In [1]: import numpy as np

In [2]: np.set_printoptions(precision=2, suppress=True, linewidth=160)

In [3]: A = np.load("mat.npy")

In [4]: A
Out[4]: 
array([[ 0.16,  0.  , -0.08],
       [-0.59,  0.  ,  0.33],
       [ 0.38,  0.  , -0.2 ],
       [-0.08,  0.  ,  0.04],
       [ 0.16,  0.  , -0.08],
       [-0.35,  0.  ,  0.18],
       [ 0.41,  0.  , -0.22],
       [ 0.27,  0.  , -0.14],
       [ 0.27,  0.  , -0.14],
       [-0.16,  0.  ,  0.08],
       [-0.35,  0.  ,  0.18],
       [-0.56,  0.  ,  0.31],
       [ 0.56,  0.  , -0.31],
       [ 0.08,  0.  , -0.04],
       [ 0.  ,  0.  ,  0.  ],
       [ 0.12,  0.  , -0.06],
       [-0.2 ,  0.  ,  0.1 ],
       [-0.08,  0.  ,  0.04],
       [ 0.24,  0.  , -0.12],
       [ 0.31,  0.  , -0.16],
       [ 0.27,  0.  , -0.14],
       [ 0.31,  0.  , -0.16],
       [ 0.12,  0.  , -0.06],
       [-0.08,  0.  ,  0.04],
       [ 0.04,  0.  , -0.02],
       [ 0.45,  0.  , -0.24]])

In [5]: np.linalg.cond(A) > 100
Out[5]: np.True_

In [6]: np.linalg.matrix_rank(A, rtol=0.1)
Out[6]: np.int64(1)

In [7]: vec = np.array([2, -2, -2])

In [8]: a = np.maximum(A @ vec, 0)

In [9]: np.flatnonzero(a > 1e-9)
Out[9]: array([ 0,  2,  4,  6,  7,  8, 12, 13, 15, 18, 19, 20, 21, 22, 24, 25])

In [10]: np.maximum(A @ (3 * vec), 0)
Out[10]: 
array([1.44, 0.  , 3.48, 0.  , 1.44, 0.  , 3.78, 2.46, 2.46, 0.  , 0.  , 0.  , 5.22, 0.72, 0.  , 1.08, 0.  , 0.  , 2.16, 2.82, 2.46, 2.82, 1.08, 0.  , 0.36,
       4.14])

In [11]: np.tanh(A @ vec)
Out[11]: 
array([ 0.45, -0.95,  0.82, -0.24,  0.45, -0.79,  0.85,  0.68,  0.68, -0.45, -0.79, -0.94,  0.94,  0.24,  0.  ,  0.35, -0.54, -0.24,  0.62,  0.74,  0.68,
        0.74,  0.35, -0.24,  0.12,  0.88])

In [12]: print(a)
[0.48 0.   1.16 0.   0.48 0.   1.26 0.82 0.82 0.   0.   0.   1.74 0.24 0.   0.36 0.   0.   0.72 0.94 0.82 0.94 0.36 0.   0.12 1.38]

In [13]: print(np.maximum(A @ vec, 0) - np.maximum(-A @ vec, 0))
[ 0.48 -1.84  1.16 -0.24  0.48 -1.06  1.26  0.82  0.82 -0.48 -1.06 -1.74  1.74  0.24  0.    0.36 -0.6  -0.24  0.72  0.94  0.82  0.94  0.36 -0.24  0.12  1.38]

In [14]: A @ np.linalg.pinv(A) @ A
Out[14]: 
array([[ 0.16,  0.  , -0.08],
       [-0.59,  0.  ,  0.33],
       [ 0.38,  0.  , -0.2 ],
       [-0.08,  0.  ,  0.04],
       [ 0.16,  0.  , -0.08],
       [-0.35,  0.  ,  0.18],
       [ 0.41,  0.  , -0.22],
       [ 0.27,  0.  , -0.14],
       [ 0.27,  0.  , -0.14],
       [-0.16,  0.  ,  0.08],
       [-0.35,  0.  ,  0.18],
       [-0.56,  0.  ,  0.31],
       [ 0.56,  0.  , -0.31],
       [ 0.08,  0.  , -0.04],
       [ 0.  ,  0.  ,  0.  ],
       [ 0.12,  0.  , -0.06],
       [-0.2 ,  0.  ,  0.1 ],
       [-0.08,  0.  ,  0.04],
       [ 0.24,  0.  , -0.12],
       [ 0.31,  0.  , -0.16],
       [ 0.27,  0.  , -0.14],
       [ 0.31,  0.  , -0.16],
       [ 0.12,  0.  , -0.06],
       [-0.08,  0.  ,  0.04],
       [ 0.04,  0.  , -0.02],
       [ 0.45,  0.  , -0.24]])

In [15]: print(np.linalg.lstsq(A[:-1].T, A[-1])[2])
2

In [16]: np.allclose(A[:-1].T @ np.linalg.lstsq(A[:-1].T, A[-1])[0], A[-1])
Out[16]: True

In [17]: try:
    ...:     np.linalg.inv(A)
    ...: except np.linalg.LinAlgError as e:
    ...:     print(repr(e))
    ...: 
LinAlgError('Last 2 dimensions of the array must be square')
